% ipython --no-banner

In [1]: import numpy as np

In [2]: from numpy import linalg as LA

In [3]: np.set_printoptions(precision=1, suppress=True, linewidth=200, sign=" ")

In [4]: def rd(a):
   ...:     return np.round(a, 1) + 0
   ...: 

In [5]: M = np.load("a.npy")

In [6]: M
Out[6]: 
array([[ -2.7,  -2.6,   0.1],
       [  5.3,   5.4,  -0.1],
       [ -1. ,  -1. ,   0. ],
       [-11. , -11. ,  -0.1],
       [  1. ,   0.9,   0. ],
       [  2.2,   2. ,   0. ],
       [  3.4,   3.2,  -0.2],
       [ -2.3,  -2.3,   0.1],
       [  1.6,   1.4,   0. ],
       [  1.8,   2. ,   0. ],
       [-10.4, -10.5,  -0.1],
       [ -1.6,  -1.4,   0. ],
       [ -7.3,  -7.4,   0. ],
       [  1.5,   1.4,   0.1],
       [ -0.6,  -0.5,   0. ],
       [  3.4,   3.4,   0. ],
       [ -3.1,  -3.2,  -0.1],
       [ -0.8,  -0.8,   0. ],
       [ -0.4,  -0.6,   0.1]])

In [7]: d = LA.norm(M[:, None] - M[None], axis=-1)

In [8]: np.flatnonzero(d[4] < d.mean() / 2)
Out[8]: array([  2,   4,   5,   8,   9,  13,  14,  17,  18])

In [9]: (d + 1e9 * np.eye(19)).round(6).argmin(axis=1)
Out[9]: array([  7,  15,  17,  10,  13,   9,  15,   0,  13,   5,   3,   2,  10,   8,  18,   6,   0,   2,  14])

In [10]: rd(LA.norm(M - M.mean(axis=0), axis=1))
Out[10]: array([  2.2,   9.2,   0.2,  14. ,   2.9,   4.6,   6.3,   1.7,   3.7,   4.3,  13.2,   0.6,   8.8,   3.6,   0.8,   6.4,   2.9,   0.5,   0.9])

In [11]: Uu, sigma, VT = LA.svd(M)

In [12]: rd(sigma)
Out[12]: array([ 27.4,   0.4,   0.3])

In [13]: np.argmax(sigma[:-1] / (sigma[1:] + 1e-6)) + 1
Out[13]: np.int64(1)

In [14]: out = Uu[:, :1] @ np.diag(sigma[:1]) @ VT[:1]

In [15]: LA.matrix_rank(M, rtol=0.05)
Out[15]: np.int64(1)

In [16]: rd(out)
Out[16]: 
array([[ -2.6,  -2.7,   0. ],
       [  5.3,   5.4,   0. ],
       [ -1. ,  -1. ,   0. ],
       [-11. , -11. ,   0. ],
       [  0.9,   1. ,   0. ],
       [  2.1,   2.1,   0. ],
       [  3.3,   3.3,   0. ],
       [ -2.3,  -2.3,   0. ],
       [  1.5,   1.5,   0. ],
       [  1.9,   1.9,   0. ],
       [-10.4, -10.5,   0. ],
       [ -1.5,  -1.5,   0. ],
       [ -7.3,  -7.4,   0. ],
       [  1.4,   1.5,   0. ],
       [ -0.5,  -0.6,   0. ],
       [  3.4,   3.4,   0. ],
       [ -3.1,  -3.2,   0. ],
       [ -0.8,  -0.8,   0. ],
       [ -0.5,  -0.5,   0. ]])

In [17]: rd(np.abs(M - out).max())
Out[17]: np.float64(0.2)

In [18]: round(np.log10(LA.cond(M)))
Out[18]: 2

In [19]: rd(np.abs(LA.svd(M)[2][-1]))
Out[19]: array([ 0.3,  0.3,  0.9])

In [20]: f = np.array([2, 1, 3, -2, 2]) + 0.5

In [21]: feats = np.outer(f, f) / (f @ f)

In [22]: rd(feats)
Out[22]: 
array([[ 0.2,  0.1,  0.3, -0.1,  0.2],
       [ 0.1,  0.1,  0.2, -0.1,  0.1],
       [ 0.3,  0.2,  0.4, -0.2,  0.3],
       [-0.1, -0.1, -0.2,  0.1, -0.1],
       [ 0.2,  0.1,  0.3, -0.1,  0.2]])

In [23]: # equal to its transpose

In [24]: hat = np.triu(np.array([[0, 1, 1, 2, 2],
    ...:     [2, 0, 0, 1, 0],
    ...:     [1, 0, 1, 1, 0],
    ...:     [1, 2, 2, 1, 0],
    ...:     [1, 1, 2, 2, 0]]), 1) + np.eye(5)

In [25]: out = hat @ feats @ LA.inv(hat)

In [26]: rd(LA.det(out))
Out[26]: np.float64(0.0)

In [27]: rd(hat @ feats - feats @ hat)
Out[27]: 
array([[ 0.6,  0.1,  0.6, -1.2,  0.2],
       [-0.1, -0.2, -0.3, -0.4, -0.4],
       [-0.1, -0.4, -0.5, -1.1, -0.7],
       [ 0. ,  0.1,  0.1,  0.5,  0.3],
       [ 0. , -0.2, -0.2, -0.9, -0.4]])

In [28]: LA.matrix_rank(out)
Out[28]: np.int64(1)

In [29]: rd(np.trace(out)), rd(np.trace(feats))
Out[29]: (np.float64(1.0), np.float64(1.0))

In [30]: rd(out)
Out[30]: 
array([[ 0.8, -0.3,  0.3, -2.1, -0.8],
       [ 0. ,  0. ,  0. ,  0. ,  0. ],
       [ 0.2, -0.1,  0.1, -0.4, -0.2],
       [-0.1,  0.1, -0.1,  0.3,  0.1],
       [ 0.2, -0.1,  0.1, -0.6, -0.2]])

In [31]: rd(np.poly(out))
Out[31]: array([ 1., -1.,  0.,  0.,  0.,  0.])

In [32]: K = np.loadtxt("mat.csv", delimiter=",")

In [33]: K
Out[33]: 
array([[ 6.,  4.,  0., -4.],
       [ 4.,  6.,  0., -4.],
       [ 0.,  0.,  2.,  0.],
       [-4., -4.,  0.,  6.]])

In [34]: np.einsum("ii->", K)
Out[34]: np.float64(20.0)

In [35]: rd(LA.eigvals(K))
Out[35]: array([  2.,  14.,   2.,   2.])

In [36]: rd(LA.det(2 * K)), rd(LA.det(K))
Out[36]: (np.float64(1792.0), np.float64(112.0))

In [37]: np.kron(np.eye(2, dtype=int), K)
Out[37]: 
array([[ 6.,  4.,  0., -4.,  0.,  0.,  0., -0.],
       [ 4.,  6.,  0., -4.,  0.,  0.,  0., -0.],
       [ 0.,  0.,  2.,  0.,  0.,  0.,  0.,  0.],
       [-4., -4.,  0.,  6., -0., -0.,  0.,  0.],
       [ 0.,  0.,  0., -0.,  6.,  4.,  0., -4.],
       [ 0.,  0.,  0., -0.,  4.,  6.,  0., -4.],
       [ 0.,  0.,  0.,  0.,  0.,  0.,  2.,  0.],
       [-0., -0.,  0.,  0., -4., -4.,  0.,  6.]])

In [38]: rd(LA.eigvals(K).sum().real)
Out[38]: np.float64(20.0)

In [39]: O = K.astype(float).copy()

In [40]: for j in range(4):
    ...:     O[:, j] -= O[:, :j] @ (O[:, :j].T @ O[:, j])
    ...:     O[:, j] /= LA.norm(O[:, j])
    ...: 

In [41]: rd(O)
Out[41]: 
array([[ 0.7, -0.6,  0. ,  0.3],
       [ 0.5,  0.8,  0. ,  0.3],
       [ 0. ,  0. ,  1. ,  0. ],
       [-0.5, -0.1,  0. ,  0.9]])

In [42]: rd(O.T @ O)
Out[42]: 
array([[ 1.,  0.,  0.,  0.],
       [ 0.,  1.,  0.,  0.],
       [ 0.,  0.,  1.,  0.],
       [ 0.,  0.,  0.,  1.]])

In [43]: w, V = LA.eig(K)

In [44]: rd(np.sort(LA.eigvals(K @ K)))
Out[44]: array([   4.,    4.,    4.,  196.])

In [45]: rd(np.sort(LA.eigvals(K.T)))
Out[45]: array([  2.,   2.,   2.,  14.])

In [46]: rd(np.prod(w))
Out[46]: np.float64(112.0)

In [47]: W0 = np.array([[0.2, -0.3, 1.4],
    ...:     [1.6, -1.2, -1.1],
    ...:     [-0.1, 0.9, -1.2],
    ...:     [-2.0, 1.1, 0.6],
    ...:     [-0.2, 0.8, 1.2],
    ...:     [-0.9, -0.5, -1.1],
    ...:     [0.1, 0.5, 0.5],
    ...:     [-2.0, -0.6, -0.1],
    ...:     [1.9, -1.2, 0.2],
    ...:     [-0.2, -0.9, -0.4],
    ...:     [0.0, 0.1, 0.6],
    ...:     [1.6, 1.1, -1.0],
    ...:     [-2.6, 2.5, -0.7],
    ...:     [-34.0, -8.0, 0.0]])

In [48]: W0
Out[48]: 
array([[  0.2,  -0.3,   1.4],
       [  1.6,  -1.2,  -1.1],
       [ -0.1,   0.9,  -1.2],
       [ -2. ,   1.1,   0.6],
       [ -0.2,   0.8,   1.2],
       [ -0.9,  -0.5,  -1.1],
       [  0.1,   0.5,   0.5],
       [ -2. ,  -0.6,  -0.1],
       [  1.9,  -1.2,   0.2],
       [ -0.2,  -0.9,  -0.4],
       [  0. ,   0.1,   0.6],
       [  1.6,   1.1,  -1. ],
       [ -2.6,   2.5,  -0.7],
       [-34. ,  -8. ,   0. ]])

In [49]: # row 13 is much longer than the rest

In [50]: Xs = W0 - W0.mean(axis=0)

In [51]: Uu, sigma, VT = LA.svd(Xs, full_matrices=False)

In [52]: np.abs(Uu[:, 0]).argmax()
Out[52]: np.int64(13)

In [53]: rd(sigma ** 2 / (sigma ** 2).sum())
Out[53]: array([ 1.,  0.,  0.])

In [54]: LA.matrix_rank(Xs)
Out[54]: np.int64(3)

In [55]: rd(VT[0] * np.sign(VT[0, np.abs(VT[0]).argmax()]))
Out[55]: array([ 1. ,  0.2,  0. ])

In [56]: rd((sigma ** 2).sum() ** 2 / (sigma ** 4).sum())
Out[56]: np.float64(1.1)

In [57]: rd(Xs.mean(axis=0))
Out[57]: array([ 0.,  0.,  0.])
